In [1]: import numpy as np

In [2]: np.set_printoptions(precision=3, suppress=True, linewidth=200, sign=" ")

In [3]: F = np.load("w.npy")

In [4]: F
Out[4]: 
array([[ 1, -2, -2,  1,  1,  0],
       [-1, -3,  0, -2, -1, -2],
       [-1,  1, 29, -2,  2,  3],
       [-1,  0,  3, 28, -3, -2],
       [ 0, -2,  1, -2, 27,  1],
       [ 0, -2,  1,  0,  1, 10]])

In [5]: Q, evecs = np.linalg.qr(F[:, :1])[0], np.linalg.qr(F[:, 1:])[0]

In [6]: sv = np.linalg.svd(Q.T @ evecs, compute_uv=False)

In [7]: round(np.linalg.norm(Q @ Q.T - evecs @ evecs.T, 2), 3)
Out[7]: np.float64(1.0)

In [8]: np.degrees(np.arccos(sv.clip(0, 1)))
Out[8]: array([ 41.112])

In [9]: other = np.array([[0, 2], [2, 0], [2, 0], [1, 0], [0, 1], [1, 1]])

In [10]: np.einsum("ij,ij->i", F, F)
Out[10]: array([  11,   19,  860,  807,  739,  106])

In [11]: np.vstack([F, other.T]).shape
Out[11]: (8, 6)

In [12]: np.einsum("ij->j", F)
Out[12]: array([-2, -8, 32, 23, 27, 10])

In [13]: np.einsum("ik,kj->ji", F, other)
Out[13]: 
array([[ -7, -10,  61,  32,  -3,   8],
       [  3,  -5,   3,  -7,  28,  11]])

In [14]: F @ other
Out[14]: 
array([[ -7,   3],
       [-10,  -5],
       [ 61,   3],
       [ 32,  -7],
       [ -3,  28],
       [  8,  11]])

In [15]: np.linalg.matrix_rank(np.vstack([F, other.T]))
Out[15]: np.int64(6)

In [16]: other = F / np.sqrt((F ** 2).mean(axis=1, keepdims=True))

In [17]: np.linalg.matrix_rank(other) == np.linalg.matrix_rank(F)
Out[17]: np.True_

In [18]: cent = np.array([[-3, 1, -3, -1, 3],
    ...:     [-1, 0, 1, 0, -3],
    ...:     [-1, 1, -3, -3, 1],
    ...:     [-3, -1, -2, -3, 3],
    ...:     [3, -1, -1, -1, 1]])

In [19]: rng = np.random.default_rng(7390)

In [20]: J = (rng.random((27, 5)) < 0.25) @ cent

In [21]: J
Out[21]: 
array([[ 1,  0, -3, -4, -1],
       [ 0,  0,  0,  0,  0],
       [-2,  1, -2, -3, -2],
       [-5,  0, -4, -6,  1],
       [ 0,  0,  0,  0,  0],
       [ 0,  0,  0,  0,  0],
       [-1,  1, -3, -3,  1],
       [-3, -1, -2, -3,  3],
       [-1,  1, -3, -3,  1],
       [-3,  1, -3, -1,  3],
       [ 3, -1, -1, -1,  1],
       [ 0,  0,  0,  0,  0],
       [ 0,  0, -4, -2,  4],
       [-3,  1, -3, -1,  3],
       [-3,  1, -3, -1,  3],
       [ 0,  0,  0,  0,  0],
       [ 3, -1, -1, -1,  1],
       [-4,  0, -5, -6,  4],
       [-4,  0, -5, -6,  4],
       [-3,  1, -3, -1,  3],
       [-5,  0, -4, -6,  1],
       [-3, -1, -6, -5,  7],
       [ 0,  0,  0,  0,  0],
       [-1,  1, -3, -3,  1],
       [-3, -1, -2, -3,  3],
       [-1,  0,  1,  0, -3],
       [-3,  1, -3, -1,  3]])

In [22]: # row 4 repeats row 1

In [23]: cent = J[[25, 14]].astype(float)

In [24]: for _ in range(3):
    ...:     z = np.linalg.norm(J[:, None] - cent, axis=-1).argmin(axis=1)
    ...:     cent = np.array([J[z == j].mean(axis=0) for j in range(2)])
    ...: 

In [25]: z
Out[25]: array([ 0,  0,  0,  1,  0,  0,  1,  1,  1,  1,  0,  0,  1,  1,  1,  0,  0,  1,  1,  1,  1,  1,  0,  1,  1,  0,  1])

In [26]: np.bincount(z)
Out[26]: array([ 11,  16])

In [27]: cent[1] - cent[0]
Out[27]: array([-3.176,  0.403, -2.955, -2.369,  3.176])
